$ python -q
>>> import numpy as np
>>> import numpy.linalg as la
>>> np.set_printoptions(precision=2, suppress=True, linewidth=140)
>>> K = np.load("block14.npy")
>>> K.round(2) + 0
array([[-0.09,  0.93, -0.38, -0.55,  1.11,  0.47, -0.12,  0.05,  0.78,  0.17,  0.42, -0.64],
       [ 0.43, -0.21, -0.39,  0.74, -0.21,  1.24,  0.75, -0.21, -0.45, -0.12,  0.61, -0.54],
       [ 0.78,  0.39, -0.08, -0.11,  0.91, -0.34, -0.15,  0.33, -1.34, -0.54,  0.08,  0.23],
       [ 0.26, -0.63, -0.56, -0.17, -0.04,  0.11, -1.15, -0.36, -0.41,  0.54, -0.56, -0.98],
       [-0.52, -0.9 , -0.89, -0.47,  0.11, -0.01,  0.29,  1.21,  0.08, -0.58,  0.02, -0.11],
       [-1.04, -0.46,  0.25, -0.6 ,  0.24,  0.14, -0.24, -0.97, -0.54, -0.43,  0.85,  0.13],
       [-0.52,  1.08, -0.16, -0.02, -1.12,  0.07, -0.62,  0.58, -0.48, -0.24,  0.41, -0.33],
       [ 0.43,  0.31, -1.17, -0.22, -0.45, -0.63,  0.29, -0.95,  0.33, -0.77, -0.09,  0.06],
       [-0.43,  0.04,  0.01,  0.39,  0.16, -1.2 ,  0.78, -0.01, -0.34,  0.59,  0.36, -1.  ],
       [ 0.26, -0.05,  1.03, -0.49, -0.18,  0.07,  0.28, -0.01,  0.16, -1.06, -0.53, -1.05],
       [-0.69,  0.49, -0.26, -0.48,  0.03,  0.49,  0.77, -0.23, -0.65,  0.38, -1.22,  0.15],
       [ 0.78, -0.14,  0.14, -1.36, -0.58,  0.  ,  0.43,  0.13, -0.16,  0.77,  0.58,  0.09]])
>>> np.round((K + K.T) / 2, 2) + 0
array([[-0.09,  0.68,  0.2 , -0.14,  0.29, -0.28, -0.32,  0.24,  0.17,  0.21, -0.14,  0.07],
       [ 0.68, -0.21,  0.  ,  0.05, -0.55,  0.39,  0.92,  0.05, -0.21, -0.09,  0.55, -0.34],
       [ 0.2 ,  0.  , -0.08, -0.33,  0.01, -0.05, -0.16, -0.42, -0.67,  0.24, -0.09,  0.19],
       [-0.14,  0.05, -0.33, -0.17, -0.25, -0.25, -0.58, -0.29, -0.01,  0.02, -0.52, -1.17],
       [ 0.29, -0.55,  0.01, -0.25,  0.11,  0.12, -0.41,  0.38,  0.12, -0.38,  0.03, -0.35],
       [-0.28,  0.39, -0.05, -0.25,  0.12,  0.14, -0.08, -0.8 , -0.87, -0.18,  0.67,  0.06],
       [-0.32,  0.92, -0.16, -0.58, -0.41, -0.08, -0.62,  0.44,  0.15,  0.02,  0.59,  0.05],
       [ 0.24,  0.05, -0.42, -0.29,  0.38, -0.8 ,  0.44, -0.95,  0.16, -0.39, -0.16,  0.09],
       [ 0.17, -0.21, -0.67, -0.01,  0.12, -0.87,  0.15,  0.16, -0.34,  0.37, -0.14, -0.58],
       [ 0.21, -0.09,  0.24,  0.02, -0.38, -0.18,  0.02, -0.39,  0.37, -1.06, -0.08, -0.14],
       [-0.14,  0.55, -0.09, -0.52,  0.03,  0.67,  0.59, -0.16, -0.14, -0.08, -1.22,  0.36],
       [ 0.07, -0.34,  0.19, -1.17, -0.35,  0.06,  0.05,  0.09, -0.58, -0.14,  0.36,  0.09]])
>>> round(np.trace(K), 2)
np.float64(-4.4)
